In [1]: import numpy as np

In [2]: np.set_printoptions(precision=3, suppress=True, linewidth=140, sign=" ")

In [3]: r0 = np.array([9, 8, 1, 9, 2, 4])

In [4]: A = r0[np.abs(np.subtract.outer(np.arange(6), np.arange(6)))]

In [5]: A
Out[5]: 
array([[ 9,  8,  1,  9,  2,  4],
       [ 8,  9,  8,  1,  9,  2],
       [ 1,  8,  9,  8,  1,  9],
       [ 9,  1,  8,  9,  8,  1],
       [ 2,  9,  1,  8,  9,  8],
       [ 4,  2,  9,  1,  8,  9]])

In [6]: A[4] @ A[5]
Out[6]: np.int64(187)

In [7]: np.linalg.norm(A, axis=0)
Out[7]: array([ 15.716,  17.176,  17.088,  17.088,  17.176,  15.716])

In [8]: np.round(np.linalg.norm(A) ** 2 / np.linalg.norm(A, 2) ** 2, 3)
Out[8]: np.float64(1.329)

In [9]: np.linalg.norm(A, axis=1)
Out[9]: array([ 15.716,  17.176,  17.088,  17.088,  17.176,  15.716])

In [10]: O, R = np.linalg.qr(A)

In [11]: np.abs(np.diag(R))
Out[11]: array([ 15.716,  12.386,  11.465,   9.668,   8.742,   6.189])

In [12]: np.round(O.T @ O, 3) + 0
Out[12]: 
array([[ 1.,  0.,  0.,  0.,  0.,  0.],
       [ 0.,  1.,  0.,  0.,  0.,  0.],
       [ 0.,  0.,  1.,  0.,  0.,  0.],
       [ 0.,  0.,  0.,  1.,  0.,  0.],
       [ 0.,  0.,  0.,  0.,  1.,  0.],
       [ 0.,  0.,  0.,  0.,  0.,  1.]])

In [13]: np.allclose(R.T @ R, A.T @ A)
Out[13]: True

In [14]: np.trace(O @ O.T)
Out[14]: np.float64(6.0)

In [15]: round(abs(R[0, 0]), 3), np.round(np.linalg.norm(A[:, 0]), 3)
Out[15]: (np.float64(15.716), np.float64(15.716))

In [16]: mat = np.load("dump.npy")

In [17]: mat
Out[17]: 
array([[ 0,  2,  0,  2,  0,  2],
       [ 3,  2,  3,  2,  3,  2],
       [ 0,  2,  0,  2,  0,  2],
       [ 0,  2,  0,  2,  0,  2],
       [ 3,  2,  3,  2,  3,  2],
       [ 0,  2,  0,  2,  0,  2]])

In [18]: rk = np.linalg.matrix_rank(mat)

In [19]: rk
Out[19]: np.int64(2)

In [20]: N = np.linalg.svd(mat)[2][rk:].T

In [21]: np.round(mat @ N, 3) + 0
Out[21]: 
array([[ 0.,  0.,  0.,  0.],
       [ 0.,  0.,  0.,  0.],
       [ 0.,  0.,  0.,  0.],
       [ 0.,  0.,  0.,  0.],
       [ 0.,  0.,  0.,  0.],
       [ 0.,  0.,  0.,  0.]])
